>>> import numpy as np
>>> from numpy import linalg as LA
>>> np.set_printoptions(suppress=True, linewidth=140)
>>> rd = lambda a: np.round(a, 2) + 0
>>> data = np.load("dump.npy")
>>> print(data)
[[-2.4  0.4  0.7 -0.4 -3.3  0.1  0.2]
 [ 0.9  0.6 -0.7  1.2 -0.5 -0.3 -0.6]
 [-1.5 -0.9 -0.8  0.3  0.9  0.2  0.8]
 [ 0.   0.1  1.1  0.4  0.4 -0.6  0. ]
 [ 2.7 -1.4  1.1  1.6 -0.1 -1.9 -0.5]
 [-3.6  0.2 -0.9  0.   0.5  1.   1. ]
 [ 1.8  1.  -0.9 -0.1  2.5  1.  -0.5]
 [-0.3  0.7  1.  -0.9 -0.3 -0.9  2.4]
 [-1.5  0.5 -1.3  0.  -1.3 -0.8 -0.7]
 [ 3.9  0.7 -1.3 -0.4  0.8  0.2  0.2]
 [-1.5  0.7 -0.2  0.2 -0.9 -0.3 -0.5]]
>>> theta = np.radians(60)
>>> r_ = np.eye(7)
>>> r_[1, 1] = r_[0, 0] = np.cos(theta)
>>> r_[1, 0], r_[0, 1] = -np.sin(theta), np.sin(theta)
>>> print(rd(r_))
[[ 0.5   0.87  0.    0.    0.    0.    0.  ]
 [-0.87  0.5   0.    0.    0.    0.    0.  ]
 [ 0.    0.    1.    0.    0.    0.    0.  ]
 [ 0.    0.    0.    1.    0.    0.    0.  ]
 [ 0.    0.    0.    0.    1.    0.    0.  ]
 [ 0.    0.    0.    0.    0.    1.    0.  ]
 [ 0.    0.    0.    0.    0.    0.    1.  ]]
>>> out = data @ r_.T
>>> print(rd(np.abs(out - data).max(axis=0)))
[2.56 3.73 0.   0.   0.   0.   0.  ]
>>> print(np.allclose(data @ data.T, out @ out.T))
True
>>> print(rd(LA.svd(data, compute_uv=False)), rd(LA.svd(out, compute_uv=False)))
[7.72 4.8  3.46 3.14 2.   1.63 1.09] [7.72 4.8  3.46 3.14 2.   1.63 1.09]
>>> E = np.array([[1.0, 0.2, 0.04, 0.01, 0.0, 0.0],
...     [0.2, 1.0, 0.2, 0.04, 0.01, 0.0],
...     [0.04, 0.2, 1.0, 0.2, 0.04, 0.01],
...     [0.01, 0.04, 0.2, 1.0, 0.2, 0.04],
...     [0.0, 0.01, 0.04, 0.2, 1.0, 0.2],
...     [0.0, 0.0, 0.01, 0.04, 0.2, 1.0]])
>>> vals, vecs = LA.eigh(E)
>>> print(np.unique(vals.round(6) + 0, return_counts=True)[1])
[1 1 1 1 1 1]
>>> print(rd(vals))
[0.69 0.76 0.87 1.03 1.24 1.42]
>>> print(np.abs(vecs[:, -1]).round(6).argmax())
2
>>> print((vals > 1e-8).sum(), (vals < -1e-8).sum())
6 0
>>> print(rd(LA.eigvalsh(E + 4 * np.eye(6))))
[4.69 4.76 4.87 5.03 5.24 5.42]
